$ python3 -q
>>> import numpy as np
>>> np.set_printoptions(suppress=True, linewidth=160)
>>> M = np.array([[1.5, -1.1, -1.0, -0.7, -1.8],
...     [-0.1, -0.5, -1.4, 0.4, 0.1],
...     [-1.6, -1.4, 1.3, -0.5, -0.6],
...     [0.6, 0.8, 0.8, 0.2, -0.3],
...     [0.6, 1.3, -1.2, 0.1, -1.3],
...     [-0.4, -0.2, -0.3, -0.9, -0.1],
...     [0.3, 0.4, 1.3, 0.9, -0.9],
...     [-1.9, 0.1, -1.4, -0.7, -0.7],
...     [-0.9, 2.2, 0.0, 1.1, -0.7],
...     [0.4, -0.6, 2.2, 0.1, -0.6],
...     [0.3, -0.8, -1.2, -0.7, -0.2],
...     [0.1, 0.3, 0.2, -0.2, -1.4],
...     [-1.0, -0.6, 0.3, -0.7, 0.8]])
>>> M[:, 1] *= 20
>>> M
array([[  1.5, -22. ,  -1. ,  -0.7,  -1.8],
       [ -0.1, -10. ,  -1.4,   0.4,   0.1],
       [ -1.6, -28. ,   1.3,  -0.5,  -0.6],
       [  0.6,  16. ,   0.8,   0.2,  -0.3],
       [  0.6,  26. ,  -1.2,   0.1,  -1.3],
       [ -0.4,  -4. ,  -0.3,  -0.9,  -0.1],
       [  0.3,   8. ,   1.3,   0.9,  -0.9],
       [ -1.9,   2. ,  -1.4,  -0.7,  -0.7],
       [ -0.9,  44. ,   0. ,   1.1,  -0.7],
       [  0.4, -12. ,   2.2,   0.1,  -0.6],
       [  0.3, -16. ,  -1.2,  -0.7,  -0.2],
       [  0.1,   6. ,   0.2,  -0.2,  -1.4],
       [ -1. , -12. ,   0.3,  -0.7,   0.8]])
>>> t3 = np.stack([M, -1 * M, M[::-1]])
>>> np.round(np.einsum("bij,cij->bc", t3, t3), 1)
array([[ 4943.8, -4943.8,  3258.9],
       [-4943.8,  4943.8, -3258.9],
       [ 3258.9, -3258.9,  4943.8]])
>>> t3.shape
(3, 13, 5)
>>> np.linalg.matrix_rank(t3)
array([5, 5, 5])
>>> np.linalg.matrix_rank(t3.reshape(3, -1))
np.int64(2)
>>> U, sigma, vt = np.linalg.svd(M)
>>> sigma.round(1)
array([70. ,  4.2,  3.6,  2.9,  1.4])
>>> np.argmax(sigma[:-1] / (sigma[1:] + 1e-6)) + 1
np.int64(1)
>>> M2 = U[:, :1] @ np.diag(sigma[:1]) @ vt[:1]
>>> round(float(np.abs(M - M2).max()), 1)
2.2
>>> np.linalg.matrix_rank(M, rtol=0.05)
np.int64(3)
>>> round(np.linalg.norm(M - M2) / np.linalg.norm(M), 1)
np.float64(0.1)
>>> J = np.load("run18.npy")
>>> J
array([[ 0, -1, -4, -2,  3,  5, -1, -1,  0,  0],
       [ 1,  0,  1,  3, -1, -2, -4, -3,  2,  2],
       [ 4, -1,  0,  0, -3,  3,  0, -5, -4,  1],
       [ 2, -3,  0,  0, -1, -3, -3, -4,  3,  6],
       [-3,  1,  3,  1,  0,  1,  0,  3,  1, -5],
       [-5,  2, -3,  3, -1,  0,  0, -1,  2,  5],
       [ 1,  4,  0,  3,  0,  0,  0,  5,  5,  2],
       [ 1,  3,  5,  4, -3,  1, -5,  0, -2, -4],
       [ 0, -2,  4, -3, -1, -2, -5,  2,  0,  0],
       [ 0, -2, -1, -6,  5, -5, -2,  4,  0,  0]])
>>> np.allclose(J, J.T)
False
>>> np.allclose(J @ J.T, J.T @ J)
True
>>> (J - J.T) / 2
array([[ 0., -1., -4., -2.,  3.,  5., -1., -1.,  0.,  0.],
       [ 1.,  0.,  1.,  3., -1., -2., -4., -3.,  2.,  2.],
       [ 4., -1.,  0.,  0., -3.,  3.,  0., -5., -4.,  1.],
       [ 2., -3.,  0.,  0., -1., -3., -3., -4.,  3.,  6.],
       [-3.,  1.,  3.,  1.,  0.,  1.,  0.,  3.,  1., -5.],
       [-5.,  2., -3.,  3., -1.,  0.,  0., -1.,  2.,  5.],
       [ 1.,  4.,  0.,  3.,  0.,  0.,  0.,  5.,  5.,  2.],
       [ 1.,  3.,  5.,  4., -3.,  1., -5.,  0., -2., -4.],
       [ 0., -2.,  4., -3., -1., -2., -5.,  2.,  0.,  0.],
       [ 0., -2., -1., -6.,  5., -5., -2.,  4.,  0.,  0.]])
>>> np.trace(J)
np.int64(0)
>>> print(round(np.linalg.det(J), 1))
246016.0
>>> np.round(np.sort(np.abs(np.linalg.eigvals(J))), 1)
array([ 0.1,  0.1,  3.7,  3.7,  6.1,  6.1, 12.1, 12.1, 13.7, 13.7])
>>> J.inv()
Traceback (most recent call last):
  File "<python-input-25>", line 1, in <module>
    J.inv()
    ^^^^^
AttributeError: 'numpy.ndarray' object has no attribute 'inv'
>>> print(np.linalg.matrix_power(J, 3))
[[    0   180   517   316  -295  -340  -259   165   128   -97]
 [ -180     0  -217  -421   382   228   502   451  -224  -499]
 [ -517   217     0  -181   487  -459    43  1017   548  -142]
 [ -316   421   181     0   174   507   477   741  -333 -1141]
 [  295  -382  -487  -174     0  -110     7  -694    29   851]
 [  340  -228   459  -507   110     0  -148   226  -503  -782]
 [  259  -502   -43  -477    -7   148     0  -592  -635  -154]
 [ -165  -451 -1017  -741   694  -226   592     0   265   776]
 [ -128   224  -548   333   -29   503   635  -265     0   174]
 [   97   499   142  1141  -851   782   154  -776  -174     0]]
